$ ipython --no-banner

In [1]: import numpy as np

In [2]: from numpy import linalg as LA

In [3]: np.set_printoptions(precision=2, suppress=True, linewidth=200)

In [4]: rng = np.random.default_rng(28183)

In [5]: F = np.eye(6, dtype=int)[rng.permutation(6)] * np.array([-1, -1, -1, 2, 1, 1])

In [6]: print(F)
[[ 0  0  0  0  1  0]
 [ 0  0  0  0  0  1]
 [-1  0  0  0  0  0]
 [ 0 -1  0  0  0  0]
 [ 0  0 -1  0  0  0]
 [ 0  0  0  2  0  0]]

In [7]: print((F != 0).astype(int))
[[0 0 0 0 1 0]
 [0 0 0 0 0 1]
 [1 0 0 0 0 0]
 [0 1 0 0 0 0]
 [0 0 1 0 0 0]
 [0 0 0 1 0 0]]

In [8]: print(np.flatnonzero(LA.matrix_power((F != 0) + (F.T != 0) + np.eye(6), 6)[4]))
[0 2 4]

In [9]: print((LA.matrix_power((F != 0) + (F.T != 0) + np.eye(6), 6) > 0).astype(int))
[[1 0 1 0 1 0]
 [0 1 0 1 0 1]
 [1 0 1 0 1 0]
 [0 1 0 1 0 1]
 [1 0 1 0 1 0]
 [0 1 0 1 0 1]]

In [10]: print(np.sort(LA.eigvals(F).real))
[-1.26 -0.5  -0.5   0.63  0.63  1.  ]

In [11]: A2 = F / np.sqrt((F ** 2).mean(axis=1, keepdims=True))

In [12]: print(LA.matrix_rank(F - F.mean(axis=1, keepdims=True)))
5

In [13]: print(F - F.mean(axis=1, keepdims=True))
[[-0.17 -0.17 -0.17 -0.17  0.83 -0.17]
 [-0.17 -0.17 -0.17 -0.17 -0.17  0.83]
 [-0.83  0.17  0.17  0.17  0.17  0.17]
 [ 0.17 -0.83  0.17  0.17  0.17  0.17]
 [ 0.17  0.17 -0.83  0.17  0.17  0.17]
 [-0.33 -0.33 -0.33  1.67 -0.33 -0.33]]

In [14]: print(LA.norm(A2, axis=1))
[2.45 2.45 2.45 2.45 2.45 2.45]

In [15]: r0 = np.array([-3, -1, -1])

In [16]: print(np.cross(F[3, :3], F[4, :3]))
[1 0 0]

In [17]: J = np.loadtxt("w.csv", delimiter=",")

In [18]: print(J)
[[-0.4  0.6  0.2  0.4 -1.3]
 [ 0.5 -1.   0.   1.8  0.7]
 [-0.2  2.8 -0.2  0.7 -1.3]
 [-0.6 -0.9 -1.9 -0.9 -2.4]
 [-0.6  1.5 -0.8  0.5 -0.2]
 [-0.9  0.8 -0.6  0.5 -0.6]
 [ 1.   0.5  0.3  0.3  0.9]
 [-0.3 -0.3 -1.3  1.1  0.6]
 [-1.2  1.2  0.3  1.8 -0.7]
 [-0.4 -1.   0.2 -0.4  0.8]
 [-0.4 -0.6 -0.7 -0.3  1.7]
 [-1.8 -0.6  0.   0.9 -0.5]
 [-0.3 -0.2 -1.3  0.9  0.4]
 [-0.1  1.1 -0.7 -0.5  1.4]
 [ 0.3  0.1 -1.5  0.9 -0.3]
 [ 1.1 -1.   1.9  2.8  0.8]
 [-0.4 -1.2 -0.8 -0.2  1.5]
 [-0.2 -0.3 -0.7 -0.7 -1.6]
 [-1.9 -1.1  0.7 -1.2 -0.2]
 [-0.1 -0.7 -0.7 -1.5 -1.2]
 [ 0.5  1.6  0.6 -1.9  0.8]
 [ 0.2 -0.6  0.7  1.  -1.9]
 [-0.8  0.8  0.7 -0.2 -0.4]
 [-0.6 -2.6 -0.7  0.2 -1.7]
 [-0.1 -0.9  0.6  0.   0.2]
 [ 0.2  1.2  0.  -0.4 -1.1]
 [ 0.9  0.3 -0.7 -1.   1. ]
 [-0.7 -1.  -1.8 -0.8 -2.5]
 [ 1.2 -0.1  1.7 -1.1  0.3]
 [-0.7 -0.4 -0.7  0.7 -1.4]
 [ 1.  -0.7 -0.7 -1.9  0.6]
 [ 0.9  0.9  1.3 -1.7 -0.7]
 [ 0.1 -0.5 -0.8 -0.1 -0.1]
 [-0.5  0.1  0.3  0.5 -0.8]
 [ 1.1  0.4  0.5 -1.9 -0.3]
 [-1.4  0.  -0.6 -0.2  1.3]
 [16.  10.  14.  14.  42. ]
 [ 2.1  0.2 -0.4 -0.1 -0.9]
 [-1.7  1.7  0.1  0.2 -0.2]
 [-1.3  1.  -0.1  0.3 -0.8]
 [ 0.4  1.3 -1.1  0.2 -0.3]
 [-0.1 -0.8  0.2  1.7 -0.4]]

In [19]: P = J @ LA.solve(J.T @ J, J.T)

In [20]: print(LA.matrix_rank(np.eye(42) - P))
37

In [21]: print(np.round(LA.eigvalsh(P), 2) + 0)
[0. 0. 0. 0. 0. 0. 0. 0. 0. 0. 0. 0. 0. 0. 0. 0. 0. 0. 0. 0. 0. 0. 0. 0. 0. 0. 0. 0. 0. 0. 0. 0. 0. 0. 0. 0. 0. 1. 1. 1. 1. 1.]

In [22]: print(round(float(np.trace(P)), 2))
5.0
